>>> import numpy as np
>>> from numpy import linalg as LA
>>> np.set_printoptions(suppress=True, linewidth=200)
>>> K = np.load("m.npy")
>>> K
array([[ 0,  0,  0,  0,  0,  0,  0,  0,  0,  0],
       [ 6,  2,  6,  2,  4,  6,  8,  6,  8,  6],
       [ 3,  1,  3,  1,  2,  3,  4,  3,  4,  3],
       [ 6,  2,  6,  2,  4,  6,  8,  6,  8,  6],
       [ 6,  2,  6,  2,  4,  6,  8,  6,  8,  6],
       [ 9,  3,  9,  3,  6,  9, 12,  9, 12,  9]])
>>> np.allclose(K[:-1].T @ LA.lstsq(K[:-1].T, K[-1])[0], K[-1])
True
>>> np.round(K @ LA.pinv(K) @ K, 3)
array([[ 0.,  0.,  0.,  0.,  0.,  0.,  0.,  0.,  0.,  0.],
       [ 6.,  2.,  6.,  2.,  4.,  6.,  8.,  6.,  8.,  6.],
       [ 3.,  1.,  3.,  1.,  2.,  3.,  4.,  3.,  4.,  3.],
       [ 6.,  2.,  6.,  2.,  4.,  6.,  8.,  6.,  8.,  6.],
       [ 6.,  2.,  6.,  2.,  4.,  6.,  8.,  6.,  8.,  6.],
       [ 9.,  3.,  9.,  3.,  6.,  9., 12.,  9., 12.,  9.]])
>>> LA.lstsq(K[:-1].T, K[-1])[2]
np.int32(1)
>>> Uu, s, Vt = LA.svd(K)
>>> vecs = Vt[:(s > 1e-8).sum()]
>>> rng = np.random.default_rng(13)
>>> x = K[4] + 4 * K[3] + rng.integers(2) * np.eye(10)[2]
>>> x
array([30., 10., 31., 10., 20., 30., 40., 30., 40., 30.])
>>> LA.matrix_rank(np.vstack([K, x]))
np.int64(2)
>>> np.round(LA.norm(x - vecs.T @ vecs @ x), 3)
np.float64(0.944)
>>> np.argsort(-LA.norm(K, axis=0).round(6), kind="stable")[:3]
array([6, 8, 0])
>>> np.round(LA.norm(K, 2) / LA.norm(K), 3)
np.float64(1.0)
>>> LA.cond(K) > 100
np.True_
>>> rk = LA.matrix_rank(K)
>>> rk
np.int64(1)
>>> ns = LA.svd(K)[2][rk:].T
>>> [int(LA.matrix_rank(K[:i])) for i in range(1, len(K) + 1)]
[0, 1, 1, 1, 1, 1]
>>> LA.matrix_rank(K.T @ K), LA.matrix_rank(K @ K.T)
(np.int64(1), np.int64(1))
>>> C2 = K.T @ K
>>> np.trace(C2), (K ** 2).sum()
(np.int64(1826), np.int64(1826))
>>> C2
array([[198,  66, 198,  66, 132, 198, 264, 198, 264, 198],
       [ 66,  22,  66,  22,  44,  66,  88,  66,  88,  66],
       [198,  66, 198,  66, 132, 198, 264, 198, 264, 198],
       [ 66,  22,  66,  22,  44,  66,  88,  66,  88,  66],
       [132,  44, 132,  44,  88, 132, 176, 132, 176, 132],
       [198,  66, 198,  66, 132, 198, 264, 198, 264, 198],
       [264,  88, 264,  88, 176, 264, 352, 264, 352, 264],
       [198,  66, 198,  66, 132, 198, 264, 198, 264, 198],
       [264,  88, 264,  88, 176, 264, 352, 264, 352, 264],
       [198,  66, 198,  66, 132, 198, 264, 198, 264, 198]])
>>> np.round(LA.eigvalsh(C2)[::-1], 3) + 0
array([1826.,    0.,    0.,    0.,    0.,    0.,    0.,    0.,    0.,    0.])
>>> np.allclose(C2, C2.T)
True
>>> cent = np.array([[5, 2, 3, 6, 8, 2, 5], [1, 3, 2, 0, 3, 3, 5], [7, 1, 9, 5, 3, 8, 1]])
>>> F = np.repeat(cent, 37 // 3, axis=0)
>>> F = F + 0.3 * rng.normal(size=F.shape)
>>> F.round(3)
array([[ 4.077,  2.287,  3.021,  6.395,  8.116,  2.548,  5.01 ],
       [ 4.845,  2.174,  3.13 ,  5.893,  7.926,  2.216,  5.211],
       [ 4.852,  1.89 ,  2.458,  6.504,  7.933,  2.401,  5.125],
       [ 5.583,  2.461,  3.095,  6.444,  7.715,  2.378,  4.556],
       [ 5.103,  2.319,  3.067,  5.89 ,  7.758,  1.897,  5.315],
       [ 5.267,  1.921,  2.626,  6.202,  7.565,  1.841,  4.78 ],
       [ 5.223,  2.071,  3.139,  6.082,  7.797,  2.161,  5.424],
       [ 4.989,  2.19 ,  2.962,  6.309,  8.2  ,  2.263,  5.105],
       [ 5.492,  1.892,  2.9  ,  5.822,  8.183,  1.813,  4.807],
       [ 5.218,  2.349,  3.172,  5.195,  7.714,  1.678,  4.638],
       [ 4.878,  2.545,  2.908,  5.779,  8.21 ,  2.021,  5.036],
       [ 4.794,  2.   ,  3.13 ,  5.427,  7.517,  2.325,  5.253],
       [ 0.848,  2.694,  1.944, -0.358,  2.898,  3.495,  5.04 ],
       [ 1.35 ,  2.933,  2.111,  0.416,  2.599,  2.896,  4.953],
       [ 1.085,  3.466,  2.206, -0.449,  2.919,  2.732,  4.724],
       [ 1.607,  2.681,  2.071, -0.215,  3.258,  3.106,  5.038],
       [ 0.977,  3.341,  1.72 , -0.218,  2.665,  3.4  ,  4.912],
       [ 0.689,  2.874,  2.75 , -0.032,  3.255,  3.14 ,  4.996],
       [ 0.792,  2.9  ,  1.894, -0.663,  3.777,  3.277,  5.035],
       [ 0.939,  2.763,  2.285, -0.056,  3.144,  2.584,  5.114],
       [ 1.6  ,  2.913,  2.24 ,  0.011,  3.332,  3.32 ,  5.018],
       [ 0.832,  3.086,  2.013, -0.185,  3.137,  3.13 ,  4.733],
       [ 0.967,  3.876,  2.245,  0.029,  3.753,  2.863,  4.257],
       [ 0.428,  2.544,  2.078,  0.293,  2.349,  3.335,  4.632],
       [ 7.077,  1.139,  9.13 ,  5.002,  3.051,  7.658,  1.083],
       [ 7.294,  1.278,  9.784,  5.325,  3.218,  8.499,  1.072],
       [ 6.613,  0.328,  9.383,  5.17 ,  3.254,  7.9  ,  1.103],
       [ 7.565,  1.1  ,  8.665,  4.871,  3.416,  7.673,  0.226],
       [ 6.312,  0.598,  9.24 ,  5.027,  2.773,  7.614,  0.966],
       [ 6.952,  0.831,  8.926,  4.771,  3.541,  7.29 ,  1.037],
       [ 6.696,  1.212,  8.929,  5.11 ,  3.159,  8.062,  1.297],
       [ 6.583,  1.286,  8.934,  5.114,  3.467,  8.337,  1.595],
       [ 6.325,  0.713,  9.289,  4.661,  2.945,  8.512,  1.262],
       [ 6.711,  1.136,  9.194,  5.02 ,  2.97 ,  8.042,  0.55 ],
       [ 7.038,  0.71 ,  9.118,  5.129,  2.732,  8.184,  1.107],
       [ 6.987,  1.218,  8.906,  4.915,  3.023,  7.982,  1.343]])
>>> proj = F @ LA.solve(F.T @ F, F.T)
>>> np.round(proj @ F[:, 5], 3)
array([2.548, 2.216, 2.401, 2.378, 1.897, 1.841, 2.161, 2.263, 1.813, 1.678, 2.021, 2.325, 3.495, 2.896, 2.732, 3.106, 3.4  , 3.14 , 3.277, 2.584, 3.32 , 3.13 , 2.863, 3.335, 7.658, 8.499, 7.9  ,
       7.673, 7.614, 7.29 , 8.062, 8.337, 8.512, 8.042, 8.184, 7.982])
>>> round(float(np.trace(proj)), 3)
7.0
>>> lab = rng.permutation(7)
>>> Y = F[:, lab] * rng.choice([-1, 1], 7)
>>> Y.round(3)
array([[ 4.077,  5.01 , -8.116, -3.021, -6.395, -2.548, -2.287],
       [ 4.845,  5.211, -7.926, -3.13 , -5.893, -2.216, -2.174],
       [ 4.852,  5.125, -7.933, -2.458, -6.504, -2.401, -1.89 ],
       [ 5.583,  4.556, -7.715, -3.095, -6.444, -2.378, -2.461],
       [ 5.103,  5.315, -7.758, -3.067, -5.89 , -1.897, -2.319],
       [ 5.267,  4.78 , -7.565, -2.626, -6.202, -1.841, -1.921],
       [ 5.223,  5.424, -7.797, -3.139, -6.082, -2.161, -2.071],
       [ 4.989,  5.105, -8.2  , -2.962, -6.309, -2.263, -2.19 ],
       [ 5.492,  4.807, -8.183, -2.9  , -5.822, -1.813, -1.892],
       [ 5.218,  4.638, -7.714, -3.172, -5.195, -1.678, -2.349],
       [ 4.878,  5.036, -8.21 , -2.908, -5.779, -2.021, -2.545],
       [ 4.794,  5.253, -7.517, -3.13 , -5.427, -2.325, -2.   ],
       [ 0.848,  5.04 , -2.898, -1.944,  0.358, -3.495, -2.694],
       [ 1.35 ,  4.953, -2.599, -2.111, -0.416, -2.896, -2.933],
       [ 1.085,  4.724, -2.919, -2.206,  0.449, -2.732, -3.466],
       [ 1.607,  5.038, -3.258, -2.071,  0.215, -3.106, -2.681],
       [ 0.977,  4.912, -2.665, -1.72 ,  0.218, -3.4  , -3.341],
       [ 0.689,  4.996, -3.255, -2.75 ,  0.032, -3.14 , -2.874],
       [ 0.792,  5.035, -3.777, -1.894,  0.663, -3.277, -2.9  ],
       [ 0.939,  5.114, -3.144, -2.285,  0.056, -2.584, -2.763],
       [ 1.6  ,  5.018, -3.332, -2.24 , -0.011, -3.32 , -2.913],
       [ 0.832,  4.733, -3.137, -2.013,  0.185, -3.13 , -3.086],
       [ 0.967,  4.257, -3.753, -2.245, -0.029, -2.863, -3.876],
       [ 0.428,  4.632, -2.349, -2.078, -0.293, -3.335, -2.544],
       [ 7.077,  1.083, -3.051, -9.13 , -5.002, -7.658, -1.139],
       [ 7.294,  1.072, -3.218, -9.784, -5.325, -8.499, -1.278],
       [ 6.613,  1.103, -3.254, -9.383, -5.17 , -7.9  , -0.328],
       [ 7.565,  0.226, -3.416, -8.665, -4.871, -7.673, -1.1  ],
       [ 6.312,  0.966, -2.773, -9.24 , -5.027, -7.614, -0.598],
       [ 6.952,  1.037, -3.541, -8.926, -4.771, -7.29 , -0.831],
       [ 6.696,  1.297, -3.159, -8.929, -5.11 , -8.062, -1.212],
       [ 6.583,  1.595, -3.467, -8.934, -5.114, -8.337, -1.286],
       [ 6.325,  1.262, -2.945, -9.289, -4.661, -8.512, -0.713],
       [ 6.711,  0.55 , -2.97 , -9.194, -5.02 , -8.042, -1.136],
       [ 7.038,  1.107, -2.732, -9.118, -5.129, -8.184, -0.71 ],
       [ 6.987,  1.343, -3.023, -8.906, -4.915, -7.982, -1.218]])
>>> Uu, _, Vt = LA.svd(F.T @ Y)
>>> np.round(Uu @ Vt, 3) + 0
array([[ 1.,  0.,  0.,  0.,  0.,  0.,  0.],
       [ 0.,  0.,  0.,  0.,  0.,  0., -1.],
       [ 0.,  0.,  0., -1.,  0.,  0.,  0.],
       [ 0.,  0.,  0.,  0., -1.,  0.,  0.],
       [ 0.,  0., -1.,  0.,  0.,  0.,  0.],
       [ 0.,  0.,  0.,  0.,  0., -1.,  0.],
       [ 0.,  1.,  0.,  0.,  0.,  0.,  0.]])
>>> data = np.array([[-1.8, 0.7, 0.8, 1.9, -0.5, 1.1],
...     [-0.4, -0.9, -2.1, 0.0, -1.5, 0.5],
...     [-1.0, -0.6, 0.0, -0.9, 0.6, 0.5],
...     [0.9, -0.6, -0.2, -0.3, -0.8, 0.6],
...     [1.0, -1.0, -0.7, -1.2, -0.1, -0.2],
...     [-0.2, 0.7, -0.1, 0.5, -0.7, 0.1],
...     [-0.9, 1.3, 0.0, -0.7, -0.1, 0.5],
...     [-0.9, 0.3, -0.4, 2.2, 2.8, 1.2],
...     [0.1, 2.1, -1.0, 1.3, 0.6, -0.6],
...     [-0.5, -0.9, 0.8, 0.4, 0.6, -0.8],
...     [-1.6, 0.5, 1.0, 0.8, 1.4, -0.9],
...     [-0.3, 0.5, -0.4, 1.4, 1.7, -1.1],
...     [-0.1, -0.1, 1.1, -0.1, -0.7, 0.3],
...     [0.1, 1.9, 0.7, -1.0, -0.6, -0.4],
...     [-0.4, 1.0, 1.2, -0.4, -1.2, -0.1]])
>>> data
array([[-1.8,  0.7,  0.8,  1.9, -0.5,  1.1],
       [-0.4, -0.9, -2.1,  0. , -1.5,  0.5],
       [-1. , -0.6,  0. , -0.9,  0.6,  0.5],
       [ 0.9, -0.6, -0.2, -0.3, -0.8,  0.6],
       [ 1. , -1. , -0.7, -1.2, -0.1, -0.2],
       [-0.2,  0.7, -0.1,  0.5, -0.7,  0.1],
       [-0.9,  1.3,  0. , -0.7, -0.1,  0.5],
       [-0.9,  0.3, -0.4,  2.2,  2.8,  1.2],
       [ 0.1,  2.1, -1. ,  1.3,  0.6, -0.6],
       [-0.5, -0.9,  0.8,  0.4,  0.6, -0.8],
       [-1.6,  0.5,  1. ,  0.8,  1.4, -0.9],
       [-0.3,  0.5, -0.4,  1.4,  1.7, -1.1],
       [-0.1, -0.1,  1.1, -0.1, -0.7,  0.3],
       [ 0.1,  1.9,  0.7, -1. , -0.6, -0.4],
       [-0.4,  1. ,  1.2, -0.4, -1.2, -0.1]])
>>> Y = np.c_[data[:, :2] @ np.array([[-1, -1], [2, 2]]), np.array([5, 5, 8, 4, 9, 1, 5, 5, 4, 5, 0, 1, 0, 5, 7])]
>>> Y.round(3)
array([[ 3.2,  3.2,  5. ],
       [-1.4, -1.4,  5. ],
       [-0.2, -0.2,  8. ],
       [-2.1, -2.1,  4. ],
       [-3. , -3. ,  9. ],
       [ 1.6,  1.6,  1. ],
       [ 3.5,  3.5,  5. ],
       [ 1.5,  1.5,  5. ],
       [ 4.1,  4.1,  4. ],
       [-1.3, -1.3,  5. ],
       [ 2.6,  2.6,  0. ],
       [ 1.3,  1.3,  1. ],
       [-0.1, -0.1,  0. ],
       [ 3.7,  3.7,  5. ],
       [ 2.4,  2.4,  7. ]])
>>> np.round(LA.norm(Y - data @ LA.lstsq(data, Y)[0], axis=0), 3) + 0
array([ 0.   ,  0.   , 16.998])
>>> np.round(LA.lstsq(data, Y[:, 0])[0], 3) + 0
array([-1.,  2.,  0.,  0.,  0.,  0.])
>>> LA.matrix_rank(Y)
np.int64(2)
>>> np.round(LA.norm(LA.qr(data)[0].T @ Y, axis=0) ** 2 / ((Y ** 2).sum(axis=0) + 1e-12), 3)
array([1.   , 1.   , 0.236])
>>> u, r1 = data[2], data[13]
>>> u @ u
np.float64(2.78)
>>> p = (u @ r1) / (u @ u) * u
>>> LA.matrix_rank(np.outer(u, r1))
np.int64(1)
>>> np.round(r1 - p, 3)
array([-0.224,  1.706,  0.7  , -1.291, -0.406, -0.238])
>>> Q, r_ = LA.qr(data)
>>> np.trace(Q @ Q.T)
np.float64(6.0)
>>> np.round(Q.T @ Q, 3) + 0
array([[1., 0., 0., 0., 0., 0.],
       [0., 1., 0., 0., 0., 0.],
       [0., 0., 1., 0., 0., 0.],
       [0., 0., 0., 1., 0., 0.],
       [0., 0., 0., 0., 1., 0.],
       [0., 0., 0., 0., 0., 1.]])
>>> np.round(abs(r_[0, 0]), 3), round(LA.norm(data[:, 0]), 3)
(np.float64(3.311), np.float64(3.311))
>>> np.round(Q @ r_, 3) + 0
array([[-1.8,  0.7,  0.8,  1.9, -0.5,  1.1],
       [-0.4, -0.9, -2.1,  0. , -1.5,  0.5],
       [-1. , -0.6,  0. , -0.9,  0.6,  0.5],
       [ 0.9, -0.6, -0.2, -0.3, -0.8,  0.6],
       [ 1. , -1. , -0.7, -1.2, -0.1, -0.2],
       [-0.2,  0.7, -0.1,  0.5, -0.7,  0.1],
       [-0.9,  1.3,  0. , -0.7, -0.1,  0.5],
       [-0.9,  0.3, -0.4,  2.2,  2.8,  1.2],
       [ 0.1,  2.1, -1. ,  1.3,  0.6, -0.6],
       [-0.5, -0.9,  0.8,  0.4,  0.6, -0.8],
       [-1.6,  0.5,  1. ,  0.8,  1.4, -0.9],
       [-0.3,  0.5, -0.4,  1.4,  1.7, -1.1],
       [-0.1, -0.1,  1.1, -0.1, -0.7,  0.3],
       [ 0.1,  1.9,  0.7, -1. , -0.6, -0.4],
       [-0.4,  1. ,  1.2, -0.4, -1.2, -0.1]])
>>> cent = data[[14, 6]].astype(float)
>>> for _ in range(6):
...     lab = LA.norm(data[:, None] - cent, axis=-1).argmin(axis=1)
...     cent = np.array([data[lab == j].mean(axis=0) for j in range(2)])
... 
>>> lab
array([1, 0, 0, 0, 0, 0, 0, 1, 1, 1, 1, 1, 0, 0, 0])
>>> np.round(cent[1] - cent[0], 3)
array([-0.722,  0.344,  0.144,  1.789,  1.667, -0.383])
>>> cent.round(3)
array([[-0.111,  0.189, -0.011, -0.456, -0.567,  0.2  ],
       [-0.833,  0.533,  0.133,  1.333,  1.1  , -0.183]])
